$ python -q
>>> import numpy as np
>>> import numpy.linalg as la
>>> np.set_printoptions(precision=3, suppress=True, linewidth=160, legacy="1.25")
>>> def rnd(a):
...     return np.round(a, 3) + 0
... 
>>> mat = np.load("dump.npy")
>>> mat
array([[ 0, -2, -1, -7, -7],
       [ 0,  0, -2, -8, -6],
       [ 0,  0,  0,  8,  9],
       [ 0,  0,  0,  0, -3],
       [ 0,  0,  0,  0,  0]])
>>> rnd(la.det(mat))
0.0
>>> (mat + mat.T) / 2
array([[ 0. , -1. , -0.5, -3.5, -3.5],
       [-1. ,  0. , -1. , -4. , -3. ],
       [-0.5, -1. ,  0. ,  4. ,  4.5],
       [-3.5, -4. ,  4. ,  0. , -1.5],
       [-3.5, -3. ,  4.5, -1.5,  0. ]])
>>> assert mat == mat.T
Traceback (most recent call last):
  File "<python-input-8>", line 1, in <module>
    assert mat == mat.T
           ^^^^^^^^^^^^
ValueError: The truth value of an array with more than one element is ambiguous. Use a.any() or a.all()
>>> np.prod(np.diag(mat)), rnd(la.det(mat))
(0, 0.0)
>>> rnd(np.sort(la.eigvals(mat)))
array([0., 0., 0., 0., 0.])
>>> la.matrix_rank(mat - mat[0, 0] * np.eye(5))
4
>>> [int(la.matrix_rank(la.matrix_power(mat, p))) for p in range(1, 6)]
[4, 3, 2, 1, 0]
>>> cov = mat.T @ mat
>>> la.matrix_rank(cov)
4
>>> np.trace(cov), (mat ** 2).sum()
(361, 361)
>>> np.diag(cov)
array([  0,   4,   5, 177, 175])
>>> rnd(la.eigvalsh(cov)[::-1])
array([348.728,   8.272,   2.898,   1.103,   0.   ])
